$ python3 -q
>>> import numpy as np
>>> from numpy import linalg as LA
>>> np.set_printoptions(precision=4, suppress=True, linewidth=160)
>>> J = np.loadtxt("block15.csv", delimiter=",")
>>> J
array([[  40.6522, -181.32  ,   39.6607,  -21.4989, -140.0244,   40.8865, -161.5721],
       [  38.8534, -182.6867,   39.447 ,  -19.0375, -137.5638,   41.3184, -158.8436],
       [  40.2611, -180.8364,   41.1486,  -21.9581, -140.0981,   39.4199, -159.6292],
       [  39.0228, -178.9459,   39.9445,  -21.6945, -141.1468,   39.5917, -158.819 ],
       [  39.758 , -181.7652,   39.7168,  -20.0483, -138.6839,   39.0719, -160.3951],
       [  40.751 , -180.308 ,   39.5954,  -19.8458, -141.2589,   38.6546, -159.8964],
       [  41.4248, -179.6999,   39.5975,  -19.4167, -139.9677,   39.308 , -160.6327],
       [  38.7966, -178.6339,   40.3963,  -20.1072, -139.5902,   39.4416, -159.9894],
       [  39.7131, -179.6514,   39.0876,  -17.2018, -138.4376,   39.0198, -161.2526],
       [  39.6653, -180.0753,   40.2899,  -21.2664, -140.0502,   40.4007, -159.9906],
       [  39.9526, -180.1409,   41.0515,  -19.9018, -140.8054,   39.9242, -159.3987],
       [  40.6502, -180.9987,   38.6293,  -20.2805, -139.4827,   40.7914, -160.3119],
       [  40.297 , -179.1547,   38.3576,  -20.1174, -140.5382,   42.3438, -160.4427],
       [  38.5635, -181.6526,   39.6584,  -18.5015, -140.5452,   39.6614, -158.4963],
       [  38.9923, -181.0305,   39.4201,  -18.4293, -140.0531,   40.4149, -160.2594],
       [  40.8012, -181.6273,   39.1593,  -20.6998, -139.6522,   40.4297, -160.4456],
       [  40.9179, -179.6831,   40.4178,  -20.9461, -138.5609,   40.3141, -158.2534],
       [  41.3331, -178.6582,   41.9096,  -19.3414, -139.9754,   40.7473, -160.7199]])
>>> labels = J[:, 4] > np.median(J[:, 4])
>>> u = J[labels].mean(axis=0) - J[~labels].mean(axis=0)
>>> ((J - J.mean(axis=0)) @ u > 0).astype(int)
array([0, 1, 0, 0, 1, 0, 1, 0, 1, 0, 0, 1, 0, 0, 1, 1, 1, 1])
>>> u
array([ 0.4545,  0.0067, -0.0851,  0.6816,  1.4007, -0.0951, -0.26  ])
>>> labels.astype(int)
array([0, 1, 0, 0, 1, 0, 1, 1, 1, 0, 0, 1, 0, 0, 0, 1, 1, 1])
>>> np.argsort(-np.abs(u).round(6), kind="stable")
array([4, 3, 0, 6, 5, 2, 1])
>>> cen = (J - J.mean(axis=0)) / J.std(axis=0)
>>> np.argwhere(np.abs(cen) > 2)
array([[ 1,  1],
       [ 1,  4],
       [ 8,  3],
       [12,  5],
       [17,  2]])
>>> print(cen.std(axis=0))
[1. 1. 1. 1. 1. 1. 1.]
>>> coef = LA.lstsq(np.delete(cen, 5, axis=1), cen[:, 5])[0]
>>> coef
array([ 0.0736,  0.0468, -0.3055, -0.2298,  0.1784,  0.0084])
>>> Uu, sv, Vt = LA.svd(J)
>>> sv
array([1221.3372,    6.0518,    4.9356,    4.3767,    3.6851,    3.1484,    2.5377])
>>> np.argmax(sv[:-1] / (sv[1:] + 1e-6)) + 1
np.int64(1)
>>> B = Uu[:, :1] @ np.diag(sv[:1]) @ Vt[:1]
>>> LA.matrix_rank(B)
np.int64(1)
>>> print(LA.matrix_rank(J, rtol=0.05))
1
>>> round(float(LA.norm(J - B, 2)), 4), np.round(sv[1], 4)
(6.0518, np.float64(6.0518))
>>> D = LA.norm(J[:, None] - J[None], axis=-1)
>>> print(D.mean(axis=1).argmax())
1
>>> print(D[10].round(6).argsort(kind="stable")[:4])
[10  9  5  2]
>>> print(np.flatnonzero(D[10] < D.mean() / 2))
[10]
>>> D[:5, :5]
array([[0.    , 4.9893, 2.9568, 4.3504, 3.0952],
       [4.9893, 0.    , 5.2416, 6.095 , 3.3868],
       [2.9568, 5.2416, 0.    , 2.9004, 3.0856],
       [4.3504, 6.095 , 2.9004, 0.    , 4.4801],
       [3.0952, 3.3868, 3.0856, 4.4801, 0.    ]])
>>> D.shape
(18, 18)
>>> A = np.load("w.npy")
>>> A
array([[-6.1401, -6.1652,  3.9035],
       [-3.2259, -3.1055,  1.3351],
       [ 2.0908,  2.9136, -2.5723],
       [ 0.9162,  0.3482, -0.6906],
       [-5.1936, -3.5906,  0.997 ],
       [-1.7483,  0.5792,  0.0179],
       [ 5.5461,  5.7003, -3.794 ],
       [ 2.0224, -0.6912,  1.5591],
       [-7.9786, -9.056 ,  6.0406],
       [-0.5843, -1.1094,  1.5119],
       [11.311 ,  9.8547, -5.7455],
       [ 1.4042,  1.1233, -1.2285],
       [ 8.3534, 12.0659, -8.7401],
       [ 3.8494,  6.1159, -5.3817],
       [ 2.5955,  1.9029, -0.7843],
       [-2.5651, -0.9817, -0.3554],
       [-3.0001, -1.041 ,  1.1837],
       [ 2.9519,  3.1607, -2.6195],
       [-4.7   , -1.418 , -0.2342]])
>>> C = A[[6, 16]].astype(float)
>>> for _ in range(4):
...     labels = LA.norm(A[:, None] - C, axis=-1).argmin(axis=1)
...     C = np.array([A[labels == j].mean(axis=0) for j in range(2)])
... 
>>> labels
array([1, 1, 0, 1, 1, 1, 0, 1, 1, 1, 0, 1, 0, 0, 0, 1, 1, 0, 1])
>>> C
array([[ 5.2426,  5.9591, -4.2339],
       [-2.5661, -2.0923,  1.17  ]])
>>> x = np.array([-3, -1, 1])
>>> target = A @ x
>>> coef, lr = np.zeros(3), 1 / LA.norm(A, 2) ** 2
>>> for i in range(6):
...     coef -= lr * A.T @ (A @ coef - target)
...     if i % 2 == 0: print(i, round(LA.norm(A @ coef - target), 4))
... 
0 8.8989
2 8.1658
4 7.4956
>>> coef
array([-2.0453, -1.8279,  1.1047])
>>> round(LA.cond(A), 4)
np.float64(19.4319)
>>> x = np.array([0, 2, 2])
>>> target = A @ x
>>> np.round(LA.solve(A.T @ A, A.T @ target), 4) + 0
array([0., 2., 2.])
>>> try:
...     LA.solve(A, target)
... except LA.LinAlgError as e:
...     print(repr(e))
... 
LinAlgError('Last 2 dimensions of the array must be square')
>>> np.round(LA.lstsq(A, target)[0], 4) + 0
array([0., 2., 2.])
>>> rng = np.random.default_rng(66)
>>> target = target + 0.1 * rng.normal(size=19)
>>> target
array([-4.4693, -3.5948,  0.6333, -0.7908, -5.3198,  1.039 ,  3.8628,  1.8478, -5.9867,  0.8335,  8.2477, -0.223 ,  6.7489,  1.3908,  2.3444, -2.6899,  0.2799,
        0.9599, -3.2964])
>>> coef, *_ = LA.lstsq(A, target)
>>> np.round(A.T @ (target - A @ coef), 4) + 0
array([0., 0., 0.])
>>> coef.round()
array([0., 2., 2.])
>>> coef
array([0.0046, 2.0258, 2.0428])
>>> x = np.array([6, 8, 7, 6, 9, 8, 4])
>>> a = np.maximum(J @ x, 0)
>>> a
array([0., 0., 0., 0., 0., 0., 0., 0., 0., 0., 0., 0., 0., 0., 0., 0., 0., 0.])
>>> J.T @ a
array([0., 0., 0., 0., 0., 0., 0.])
>>> arr = np.array([[12.0, -6.0, 6.0, -9.0],
...     [-6.0, 7.0, -4.0, 6.0],
...     [6.0, -4.0, 7.0, -6.0],
...     [-9.0, 6.0, -6.0, 12.0]])
>>> # symmetric, so the eigenvalues are real
>>> x = np.ones(4)
>>> for _ in range(3):
...     x = arr @ x
...     x /= LA.norm(x)
...     print(round(x @ arr @ x, 4))
... 
3.0
3.0
3.0
>>> x
array([0.5, 0.5, 0.5, 0.5])
>>> round(LA.eigvalsh(arr)[-1], 4)
np.float64(29.0)
>>> w1 = np.array([[3, 0, 1, 1, 3], [2, 1, 2, 3, 0], [2, 1, 1, 3, 2], [2, 0, 1, 3, 0]])
>>> coef = np.array([3, 2, 3, 5, 3])
>>> hid = np.maximum(arr @ w1 + coef, 0)
>>> LA.matrix_rank(hid)
np.int64(4)
>>> hid
array([[21.,  2.,  0.,  0., 51.],
       [ 3.,  5., 13., 26.,  0.],
       [15.,  5.,  2.,  2., 35.],
       [ 0.,  2., 12., 32.,  0.]])
>>> C = np.array([[0, 1, 2], [0, 3, 0], [2, 2, 1], [0, 0, 2], [2, 0, 0]])
>>> w1 @ C
array([[ 8,  5,  9],
       [ 4,  9, 12],
       [ 6,  7, 11],
       [ 2,  4, 11]])
